>>> import numpy as np
>>> np.set_printoptions(precision=1, suppress=True, linewidth=120, floatmode="fixed")
>>> arr = np.tril(np.array([[5, 2, 1, 0, 1, 2, 2],
...     [0, 4, 3, 3, 0, 4, 1],
...     [0, 2, 2, 2, 3, 0, 2],
...     [5, 0, 2, 3, 1, 4, 4],
...     [2, 0, 1, 1, 4, 5, 2],
...     [1, 5, 2, 1, 5, 5, 0],
...     [4, 2, 0, 1, 1, 3, 2]]), -1) + np.eye(7, dtype=int)
>>> arr
array([[1, 0, 0, 0, 0, 0, 0],
       [0, 1, 0, 0, 0, 0, 0],
       [0, 2, 1, 0, 0, 0, 0],
       [5, 0, 2, 1, 0, 0, 0],
       [2, 0, 1, 1, 1, 0, 0],
       [1, 5, 2, 1, 5, 1, 0],
       [4, 2, 0, 1, 1, 3, 1]])
>>> # triangular: eigenvalues sit on the diagonal
>>> np.sort(np.linalg.eigvals(arr))
array([1.0, 1.0, 1.0, 1.0, 1.0, 1.0, 1.0])
>>> np.linalg.matrix_rank(arr - arr[0, 0] * np.eye(7))
np.int64(5)
>>> x0 = np.array([1, -1, 0, -2, 1, -1, 2])
>>> rhs = arr @ x0
>>> coef, lr = np.zeros(7), 1 / np.linalg.norm(arr, 2) ** 2
>>> for i in range(15):
...     coef -= lr * arr.T @ (arr @ coef - rhs)
...     if i % 5 == 0: print(i, round(np.linalg.norm(arr @ coef - rhs), 1))
... 
0 3.1
5 1.6
10 1.3
>>> round(float(np.linalg.cond(arr)), 1)
433.0
>>> coef.round(1) + 0
array([ 0.5, -0.6,  0.1,  0.1,  0.0, -0.2, -0.1])
>>> np.linalg.matrix_rank(arr, rtol=0.1)
np.int64(4)
>>> np.linalg.cond(arr) > 100
np.True_
>>> q, Rm = np.linalg.qr(arr)
>>> round(np.trace(q @ q.T), 1)
np.float64(7.0)
>>> q.round(1) + 0
array([[-0.1,  0.1,  0.1, -0.3,  0.4,  0.5,  0.7],
       [ 0.0, -0.2,  0.1, -0.1, -0.3,  0.8, -0.4],
       [ 0.0, -0.4, -0.2, -0.5, -0.7, -0.2,  0.4],
       [-0.7,  0.3, -0.5, -0.3,  0.1,  0.0, -0.3],
       [-0.3,  0.1, -0.3,  0.7, -0.3,  0.2,  0.3],
       [-0.1, -0.9, -0.2,  0.2,  0.4,  0.0, -0.1],
       [-0.6, -0.2,  0.7,  0.1, -0.2, -0.2,  0.0]])
>>> M2 = arr[0, 0] * arr[1:] - np.outer(arr[1:, 0], arr[0])
>>> M2
array([[0, 1, 0, 0, 0, 0, 0],
       [0, 2, 1, 0, 0, 0, 0],
       [0, 0, 2, 1, 0, 0, 0],
       [0, 0, 1, 1, 1, 0, 0],
       [0, 5, 2, 1, 5, 1, 0],
       [0, 2, 0, 1, 1, 3, 1]])
>>> np.linalg.matrix_rank(M2), np.linalg.matrix_rank(arr)
(np.int64(6), np.int64(7))
>>> print(np.flatnonzero(~M2.round(6).any(axis=1)))
[]
>>> arr[:, 0] / arr[0, 0]
array([1.0, 0.0, 0.0, 5.0, 2.0, 1.0, 4.0])
>>> A = np.loadtxt("dump.csv", delimiter=",")
>>> A.round(1) + 0
array([[ 0.0, -0.3,  0.1,  0.5,  0.0,  0.0,  0.0, -0.6,  0.1, -0.5,  0.1,  0.2],
       [ 0.0, -0.2,  0.4, -0.2, -0.3, -0.1,  0.2,  0.4,  0.2, -0.6, -0.3, -0.3],
       [ 0.1, -0.1,  0.0, -0.6,  0.0,  0.4, -0.4, -0.1,  0.0, -0.3,  0.3,  0.2],
       [ 0.0,  0.2,  0.3,  0.0, -0.3,  0.1, -0.3, -0.3, -0.5,  0.1,  0.0, -0.5],
       [-0.4,  0.0, -0.4,  0.4, -0.2,  0.2, -0.3,  0.5,  0.0, -0.2,  0.3, -0.2],
       [ 0.3, -0.1,  0.0,  0.0,  0.1, -0.4,  0.2,  0.2, -0.7, -0.2,  0.4,  0.2],
       [ 0.0, -0.1,  0.4,  0.2, -0.5,  0.2, -0.1,  0.2, -0.1,  0.3, -0.1,  0.6],
       [ 0.8,  0.2, -0.4,  0.1, -0.3,  0.2,  0.0,  0.0,  0.0, -0.1, -0.2,  0.0],
       [ 0.4, -0.3,  0.4,  0.3,  0.4,  0.3, -0.2,  0.3,  0.1,  0.1,  0.2, -0.3],
       [ 0.0,  0.7,  0.3,  0.1,  0.1,  0.2,  0.2,  0.0,  0.1, -0.2,  0.3,  0.1],
       [-0.2,  0.0, -0.1,  0.1,  0.4,  0.4,  0.0,  0.1, -0.4, -0.2, -0.6,  0.1],
       [-0.1, -0.3, -0.1, -0.1, -0.2,  0.6,  0.7, -0.1, -0.1,  0.1,  0.2, -0.1]])
>>> # keeps lengths
>>> print(round(float(A[:, 6] @ A[:, 3]), 1))
0.0
>>> np.linalg.norm(A, axis=0)
array([1.0, 1.0, 1.0, 1.0, 1.0, 1.0, 1.0, 1.0, 1.0, 1.0, 1.0, 1.0])
>>> x0 = np.array([8, 3, 8, 8, 7, 7, 5])
>>> rhs = arr @ x0
>>> print(rhs)
[ 8  3 14 64 39 89 79]
>>> print(np.linalg.solve(arr.T, arr[4]))
[0.0 0.0 0.0 0.0 1.0 0.0 0.0]
>>> print(np.linalg.solve(arr, rhs + arr[:, 1]))
[8.0 4.0 8.0 8.0 7.0 7.0 5.0]
>>> np.linalg.solve(arr, 4 * rhs)
array([32.0, 12.0, 32.0, 32.0, 28.0, 28.0, 20.0])
